% ipython --no-banner

In [1]: import numpy as np

In [2]: np.set_printoptions(precision=2, suppress=True, linewidth=120, sign=" ")

In [3]: A = np.loadtxt("data.csv", delimiter=",")

In [4]: A
Out[4]: 
array([[ -0.73, -19.38,   4.87],
       [-19.02,  -4.91,  -3.74],
       [-12.24, -14.57,   6.15],
       [ 13.41,   7.41,  12.85],
       [ 15.68, -10.78,   6.16],
       [ 11.59,   2.62,  16.08],
       [ 18.  ,  -6.03,  -6.3 ],
       [ -8.07,   5.8 ,  17.36],
       [ -6.26, -18.8 ,  -2.73],
       [  8.49,  11.76, -13.78]])

In [5]: C2 = np.cov(A, rowvar=False)

In [6]: np.linalg.eigvalsh(C2)[::-1]
Out[6]: array([ 198.76,  110.12,   91.14])

In [7]: C2
Out[7]: 
array([[ 169.89,   45.17,    1.91],
       [  45.17,  125.77,   11.82],
       [   1.91,   11.82,  104.36]])

In [8]: np.polyfit(A[:, 2], A[:, 1], 1)
Out[8]: array([ 0.11, -5.11])

In [9]: np.argwhere(np.triu(np.abs(np.corrcoef(A.T)) > 0.8, 1))
Out[9]: array([], shape=(0, 2), dtype=int64)

In [10]: round(float(np.corrcoef(A[:, 2], A[:, 1])[0, 1]), 2)
Out[10]: 0.1

In [11]: np.median(A, axis=0)
Out[11]: array([ 3.88, -5.47,  5.51])

In [12]: d = np.linalg.norm(A[:, None] - A[None], axis=-1)

In [13]: d.shape
Out[13]: (10, 10)

In [14]: np.linalg.matrix_rank(d ** 2)
Out[14]: np.int64(5)

In [15]: print(d[0].round(6).argsort(kind="stable")[:4])
[ 0  8  2  4]

In [16]: d[0]
Out[16]: array([  0.  ,  24.86,  12.54,  31.33,  18.57,  27.59,  25.57,  29.05,   9.42,  37.45])

In [17]: print(np.linalg.norm(A, axis=1))
[ 20.    20.    20.    20.    20.    19.99  20.    20.    20.    20.01]

In [18]: np.flatnonzero(d[0] < d.mean() / 2)
Out[18]: array([ 0,  8])

In [19]: np.linalg.norm(A - A.mean(axis=0), axis=1)
Out[19]: array([ 15.01,  22.38,  17.58,  18.93,  15.1 ,  17.24,  18.84,  20.  ,  17.61,  24.84])

In [20]: d[:5, :5]
Out[20]: 
array([[  0.  ,  24.86,  12.54,  31.33,  18.57],
       [ 24.86,   0.  ,  15.4 ,  38.45,  36.56],
       [ 12.54,  15.4 ,   0.  ,  34.44,  28.18],
       [ 31.33,  38.45,  34.44,   0.  ,  19.51],
       [ 18.57,  36.56,  28.18,  19.51,   0.  ]])

In [21]: x0 = np.array([-1, 2, 3])

In [22]: y = A @ x0

In [23]: np.linalg.solve(A.T @ A, A.T @ y)
Out[23]: array([-1.,  2.,  3.])

In [24]: print(np.round(np.linalg.pinv(A) @ A, 2) + 0)
[[ 1.  0.  0.]
 [ 0.  1.  0.]
 [ 0.  0.  1.]]

In [25]: y
Out[25]: array([-23.42,  -2.02,   1.55,  39.96, -18.76,  41.89, -48.96,  71.75, -39.53, -26.31])

In [26]: rng = np.random.default_rng(7241)

In [27]: y = y + 0.3 * rng.normal(size=10)

In [28]: y
Out[28]: array([-23.46,  -2.13,   1.88,  40.51, -18.55,  41.66, -48.79,  72.08, -39.2 , -26.33])

In [29]: c, *_ = np.linalg.lstsq(A, y)

In [30]: c.round()
Out[30]: array([-1.,  2.,  3.])

In [31]: [round(float(np.linalg.norm(np.linalg.solve(A.T @ A + lam * np.eye(3), A.T @ y))), 2) for lam in (0, 1, 10, 100)]
Out[31]: [3.75, 3.74, 3.71, 3.4]

In [32]: print(round(np.linalg.norm(y - A @ c), 2))
0.77
